$ ipython --no-banner

In [1]: import numpy as np

In [2]: np.set_printoptions(suppress=True, linewidth=100)

In [3]: def rd(a):
   ...:     return np.round(a, 2) + 0
   ...: 

In [4]: out = np.array([[1, 1], [1, -1]])

In [5]: rng = np.random.default_rng(9002)

In [6]: E = np.kron(out, np.kron(out, out))[rng.permutation(8)][:3]

In [7]: E
Out[7]: 
array([[ 1,  1,  1,  1,  1,  1,  1,  1],
       [ 1, -1, -1,  1, -1,  1,  1, -1],
       [ 1, -1,  1, -1, -1,  1, -1,  1]])

In [8]: # columns 1 and 4 are equal

In [9]: rd(np.linalg.norm(E[0], 1)), rd(np.linalg.norm(E[0], np.inf))
Out[9]: (np.float64(8.0), np.float64(1.0))

In [10]: rd(np.linalg.norm(E) ** 2 / np.linalg.norm(E, 2) ** 2)
Out[10]: np.float64(3.0)

In [11]: rd(np.linalg.norm(E, axis=0))
Out[11]: array([1.73, 1.73, 1.73, 1.73, 1.73, 1.73, 1.73, 1.73])

In [12]: rd(np.linalg.norm(E, "nuc"))
Out[12]: np.float64(8.49)

In [13]: E[0] @ E[1]
Out[13]: np.int64(0)

In [14]: rd(np.linalg.norm(E, 2))
Out[14]: np.float64(2.83)

In [15]: rd(np.linalg.norm(E[0] - E[1]))
Out[15]: np.float64(4.0)

In [16]: u = np.array([2, -2])

In [17]: np.correlate(E[0], E[1], "full")
Out[17]: array([-1,  0,  1,  0,  1,  0, -1,  0,  1,  0, -1,  0, -1,  0,  1])

In [18]: np.array([np.convolve(row, u, "same") for row in E])
Out[18]: 
array([[ 2,  0,  0,  0,  0,  0,  0,  0],
       [ 2, -4,  0,  4, -4,  4,  0, -4],
       [ 2, -4,  4, -4,  0,  4, -4,  4]])

In [19]: np.cross(E[0, :3], E[1, :3])
Out[19]: array([ 0,  2, -2])

In [20]: x0 = np.array([-5, 4, -5, 5, 3, -5, 5, 5])

In [21]: h = np.maximum(E @ x0, 0)

In [22]: np.maximum(E @ x0, 0) - np.maximum(-E @ x0, 0)
Out[22]: array([  7,  -7, -27])

In [23]: rd(np.tanh(E @ x0))
Out[23]: array([ 1., -1., -1.])

In [24]: E * (h > 1e-9)[:, None]
Out[24]: 
array([[1, 1, 1, 1, 1, 1, 1, 1],
       [0, 0, 0, 0, 0, 0, 0, 0],
       [0, 0, 0, 0, 0, 0, 0, 0]])

In [25]: np.flatnonzero(h > 1e-9)
Out[25]: array([0])

In [26]: out = E / np.sqrt((E ** 2).mean(axis=1, keepdims=True))

In [27]: E - E.mean(axis=1, keepdims=True)
Out[27]: 
array([[ 0.,  0.,  0.,  0.,  0.,  0.,  0.,  0.],
       [ 1., -1., -1.,  1., -1.,  1.,  1., -1.],
       [ 1., -1.,  1., -1., -1.,  1., -1.,  1.]])

In [28]: out[2]
Out[28]: array([ 1., -1.,  1., -1., -1.,  1., -1.,  1.])

In [29]: out = E[0, 0] * E[1:] - np.outer(E[1:, 0], E[0])

In [30]: out
Out[30]: 
array([[ 0, -2, -2,  0, -2,  0,  0, -2],
       [ 0, -2,  0, -2, -2,  0, -2,  0]])

In [31]: np.flatnonzero(~out.round(6).any(axis=1))
Out[31]: array([], dtype=int64)

In [32]: E[:, 0] / E[0, 0]
Out[32]: array([1., 1., 1.])

In [33]: np.linalg.matrix_rank(out), np.linalg.matrix_rank(E)
Out[33]: (np.int64(2), np.int64(3))

In [34]: F = np.load("out17.npy")

In [35]: F
Out[35]: 
array([[ 1,  1,  1,  1, -1, -1, -1, -1],
       [ 1, -1, -1,  1, -1,  1,  1, -1],
       [ 1,  1, -1, -1,  1,  1, -1, -1],
       [ 1, -1, -1,  1,  1, -1, -1,  1],
       [ 1, -1,  1, -1,  1, -1,  1, -1],
       [ 1,  1,  1,  1,  1,  1,  1,  1]])

In [36]: u, v = F[4], F[3]

In [37]: u @ u
Out[37]: np.int64(8)

In [38]: u @ v
Out[38]: np.int64(0)

In [39]: pr = (u @ v) / (u @ u) * u

In [40]: pr
Out[40]: array([ 0., -0.,  0., -0.,  0., -0.,  0., -0.])

In [41]: (v - pr) @ u
Out[41]: np.float64(0.0)

In [42]: arr = np.loadtxt("mat.csv", delimiter=",")

In [43]: arr
Out[43]: 
array([[ 0.,  0.,  0.,  0.,  1.,  0.,  0.],
       [14.,  6., 11., 11.,  1.,  5.,  7.],
       [ 2.,  0.,  5.,  4.,  1.,  0.,  0.],
       [ 0.,  0.,  0.,  0.,  1.,  0.,  0.],
       [ 0.,  0.,  0.,  0.,  1.,  0.,  0.],
       [ 0.,  0.,  0.,  0.,  1.,  0.,  0.],
       [ 0.,  0.,  0.,  0.,  1.,  0.,  0.],
       [ 0.,  0.,  0.,  0.,  1.,  0.,  0.],
       [ 0., 13.,  7.,  8.,  1.,  0.,  7.],
       [ 0.,  0.,  0.,  0.,  1.,  0.,  0.],
       [ 0.,  0.,  0.,  0.,  1.,  0.,  0.],
       [ 1.,  0.,  4.,  4.,  1.,  0.,  0.],
       [ 4.,  7.,  9., 10.,  1.,  0.,  3.],
       [ 1.,  5.,  4.,  2.,  1.,  2.,  5.],
       [15., 10., 12., 11.,  1.,  8., 12.],
       [ 0.,  0.,  0.,  0.,  1.,  0.,  0.],
       [ 1.,  0.,  0.,  0.,  1.,  6.,  0.],
       [ 3.,  6.,  6.,  1.,  1.,  1.,  9.],
       [ 0.,  0.,  0.,  0.,  1.,  0.,  0.],
       [ 8., 17., 11., 10.,  1.,  7., 16.],
       [ 0.,  0.,  0.,  1.,  1.,  0.,  0.],
       [ 0.,  0.,  0.,  0.,  1.,  0.,  0.],
       [ 0.,  0.,  1.,  1.,  1.,  0.,  0.],
       [ 2.,  9.,  3.,  4.,  1., 10.,  7.],
       [ 0.,  1.,  2.,  2.,  1.,  0.,  0.],
       [14., 10., 11.,  7.,  1.,  9., 15.],
       [ 0.,  2.,  0.,  0.,  1.,  0.,  0.],
       [17., 19., 14., 14.,  1., 15., 20.],
       [ 8.,  0.,  7.,  3.,  1.,  0.,  4.],
       [ 5.,  7.,  4.,  4.,  1., 10.,  7.]])

In [44]: out = np.c_[arr[:, :6] @ np.array([[9, -6, -4, -6, 5, 8],
    ...:     [1, 2, 0, -5, -6, -3],
    ...:     [-6, 9, 8, 3, -4, -3],
    ...:     [-6, 4, -2, 8, -8, -2],
    ...:     [-1, -4, 3, -6, 0, -8],
    ...:     [-4, -7, -6, 3, -3, -7]]), np.array([2, 3, 0, -2, -1, 1, 2, 3, 2, 3, 1, -3, 2, 1, -3, 1, 3, -3, -3, -1, -3, 1, 2, 3, -1, 2, -1, 1, -3, -1])]

In [45]: out
Out[45]: 
array([[  -1.,   -4.,    3.,   -6.,    0.,   -8.,    2.],
       [ -21.,   32.,  -17.,   16., -113.,   -4.,    3.],
       [ -37.,   45.,   27.,   29.,  -42.,  -15.,    0.],
       [  -1.,   -4.,    3.,   -6.,    0.,   -8.,   -2.],
       [  -1.,   -4.,    3.,   -6.,    0.,   -8.,   -1.],
       [  -1.,   -4.,    3.,   -6.,    0.,   -8.,    1.],
       [  -1.,   -4.,    3.,   -6.,    0.,   -8.,    2.],
       [  -1.,   -4.,    3.,   -6.,    0.,   -8.,    3.],
       [ -78.,  117.,   43.,   14., -170.,  -84.,    2.],
       [  -1.,   -4.,    3.,   -6.,    0.,   -8.,    3.],
       [  -1.,   -4.,    3.,   -6.,    0.,   -8.,    1.],
       [ -40.,   42.,   23.,   32.,  -43.,  -20.,   -3.],
       [ -72.,  107.,   39.,   42., -138.,  -44.,    2.],
       [ -31.,   30.,   15.,   -3.,  -63.,  -45.,    1.],
       [ -26.,   22.,  -31.,    2., -145.,  -32.,   -3.],
       [  -1.,   -4.,    3.,   -6.,    0.,   -8.,    1.],
       [ -16.,  -52.,  -37.,    6.,  -13.,  -42.,    3.],
       [ -14.,   41.,   31.,  -25.,  -56.,  -29.,   -3.],
       [  -1.,   -4.,    3.,   -6.,    0.,   -8.,   -3.],
       [ -66.,   72.,   -3.,   -5., -207.,  -97.,   -1.],
       [  -7.,    0.,    1.,    2.,   -8.,  -10.,   -3.],
       [  -1.,   -4.,    3.,   -6.,    0.,   -8.,    1.],
       [ -13.,    9.,    9.,    5.,  -12.,  -13.,    2.],
       [ -56.,  -25.,  -49.,    8., -118., -106.,    3.],
       [ -24.,   24.,   15.,   11.,  -30.,  -21.,   -1.],
       [  -9.,   -4.,  -33.,  -24., -117.,  -36.,    2.],
       [   1.,    0.,    3.,  -16.,  -12.,  -14.,   -1.],
       [ -57.,    9.,  -71.,   -4., -242., -104.,    1.],
       [  11.,   23.,   21.,   -9.,  -12.,   29.,   -3.],
       [ -37.,  -38.,  -53.,    3.,  -95.,  -79.,   -1.]])

In [46]: rd(np.linalg.norm(out - arr @ np.linalg.lstsq(arr, out)[0], axis=0))
Out[46]: array([ 0. ,  0. ,  0. ,  0. ,  0. ,  0. , 10.5])

In [47]: np.linalg.matrix_rank(out)
Out[47]: np.int64(7)

In [48]: np.linalg.matrix_rank(np.c_[arr, out])
Out[48]: np.int64(8)
